$ ipython --no-banner

In [1]: import numpy as np

In [2]: from numpy import linalg as LA

In [3]: np.set_printoptions(precision=2, suppress=True, linewidth=140, legacy="1.25")

In [4]: tidy = lambda a: np.round(a, 2) + 0

In [5]: E = np.tril(np.array([[7, 0, 1, 9], [0, 5, 4, 1], [6, 3, 2, 9], [1, 6, 3, 2]]), -1) + np.eye(4, dtype=int)

In [6]: E
Out[6]: 
array([[1, 0, 0, 0],
       [0, 1, 0, 0],
       [6, 3, 1, 0],
       [1, 6, 3, 1]])

In [7]: ev, vecs = LA.eig(E)

In [8]: np.prod(ev)
Out[8]: 1.0

In [9]: tidy(np.sort(LA.eigvals(LA.inv(E))))
Out[9]: array([1., 1., 1., 1.])

In [10]: ev
Out[10]: array([1., 1., 1., 1.])

In [11]: rng = np.random.default_rng(972717)

In [12]: out = E + rng.integers(-2, 3, (4, 2)) @ rng.integers(-2, 3, (2, 4))

In [13]: out
Out[13]: 
array([[ 1, -1, -2, -2],
       [-1,  3,  2,  1],
       [ 8, -3, -7, -6],
       [ 0,  6,  1, -2]])

In [14]: out - E
Out[14]: 
array([[ 0, -1, -2, -2],
       [-1,  2,  2,  1],
       [ 2, -6, -8, -6],
       [-1,  0, -2, -3]])

In [15]: tidy(LA.svd(out - E, compute_uv=False))
Out[15]: array([12.85,  2.81,  0.  ,  0.  ])

In [16]: LA.matrix_rank(out - E, tol=1e-8)
Out[16]: 2

In [17]: f, g = E[2], E[1]

In [18]: f @ g
Out[18]: 3

In [19]: pr = (f @ g) / (f @ f) * f

In [20]: tidy(pr)
Out[20]: array([0.39, 0.2 , 0.07, 0.  ])

In [21]: tidy(LA.norm(f + g) ** 2 + LA.norm(f - g) ** 2)
Out[21]: 94.0

In [22]: np.outer(f, g)
Out[22]: 
array([[0, 6, 0, 0],
       [0, 3, 0, 0],
       [0, 1, 0, 0],
       [0, 0, 0, 0]])

In [23]: tidy(g - pr)
Out[23]: array([-0.39,  0.8 , -0.07,  0.  ])

In [24]: idx = rng.permutation(4)

In [25]: idx
Out[25]: array([0, 2, 3, 1])

In [26]: out = E[idx][:, idx]

In [27]: tidy(np.sort(np.abs(LA.eigvals(out))))
Out[27]: array([1., 1., 1., 1.])

In [28]: tidy(LA.det(out)), tidy(LA.det(E[idx]))
Out[28]: (1.0, 1.0)

In [29]: np.allclose(out, E)
Out[29]: False

In [30]: vec = np.array([2, -1, -2, 2])

In [31]: target = E @ vec

In [32]: c, lr = np.zeros(4), 1 / LA.norm(E, 2) ** 2

In [33]: for i in range(30):
    ...:     c -= lr * E.T @ (E @ c - target)
    ...:     if i % 10 == 0: print(i, round(LA.norm(E @ c - target), 2))
    ...: 
0 7.87
10 0.39
20 0.22

In [34]: tidy(LA.cond(E))
Out[34]: 161.73

In [35]: tidy(c)
Out[35]: array([ 1.9 , -1.19, -0.78, -0.38])

In [36]: M = np.loadtxt("data.csv", delimiter=",")

In [37]: tidy(M)
Out[37]: 
array([[0.13, 0.22, 0.22, 0.13, 0.04],
       [0.22, 0.36, 0.36, 0.22, 0.07],
       [0.22, 0.36, 0.36, 0.22, 0.07],
       [0.13, 0.22, 0.22, 0.13, 0.04],
       [0.04, 0.07, 0.07, 0.04, 0.01]])

In [38]: ev, vecs = LA.eigh(M)

In [39]: np.unique(ev.round(6) + 0, return_counts=True)[1]
Out[39]: array([4, 1])

In [40]: tidy(ev)
Out[40]: array([0., 0., 0., 0., 1.])

In [41]: vec = np.array([5, 5, 1, 5, 3])

In [42]: h = np.maximum(M @ vec, 0)

In [43]: tidy(M * (h > 1e-9)[:, None])
Out[43]: 
array([[0.13, 0.22, 0.22, 0.13, 0.04],
       [0.22, 0.36, 0.36, 0.22, 0.07],
       [0.22, 0.36, 0.36, 0.22, 0.07],
       [0.13, 0.22, 0.22, 0.13, 0.04],
       [0.04, 0.07, 0.07, 0.04, 0.01]])

In [44]: tidy(M.T @ h)
Out[44]: array([2.74, 4.57, 4.57, 2.74, 0.91])

In [45]: np.flatnonzero(h > 1e-9)
Out[45]: array([0, 1, 2, 3, 4])

In [46]: hat = np.triu(np.array([[2, -1, -1, -2, 2],
    ...:     [-1, 2, -1, 1, 0],
    ...:     [2, -1, 1, 2, 0],
    ...:     [-2, -1, -1, -1, -2],
    ...:     [2, 0, -2, 1, -2]]), 1) + np.eye(5)

In [47]: out = hat @ M @ LA.inv(hat)

In [48]: tidy(LA.det(out))
Out[48]: 0.0

In [49]: tidy(hat @ M - M @ hat)
Out[49]: 
array([[-0.61, -0.88, -0.67, -1.  , -0.2 ],
       [-0.09,  0.07,  0.43, -0.74, -0.03],
       [ 0.26,  0.65,  1.01, -0.39,  0.09],
       [-0.09, -0.01,  0.2 , -0.48, -0.03],
       [ 0.  ,  0.04,  0.12, -0.13,  0.  ]])

In [50]: tidy(np.trace(out)), np.trace(M)
Out[50]: (1.0, 1.0)

In [51]: LA.matrix_rank(out)
Out[51]: 1

In [52]: F = np.array([[1, 0, 0], [-7, 1, 0], [-6, -2, 1]])

In [53]: t3 = np.stack([E, -1 * E, E[::-1]])

In [54]: tidy(LA.norm(t3, axis=(1, 2)))
Out[54]: array([9.75, 9.75, 9.75])

In [55]: t3.shape
Out[55]: (3, 4, 4)

In [56]: LA.matrix_rank(t3)
Out[56]: array([4, 4, 4])

In [57]: tidy(LA.det(t3))
Out[57]: array([1., 1., 1.])

In [58]: LA.matrix_rank(t3.reshape(3, -1))
Out[58]: 2
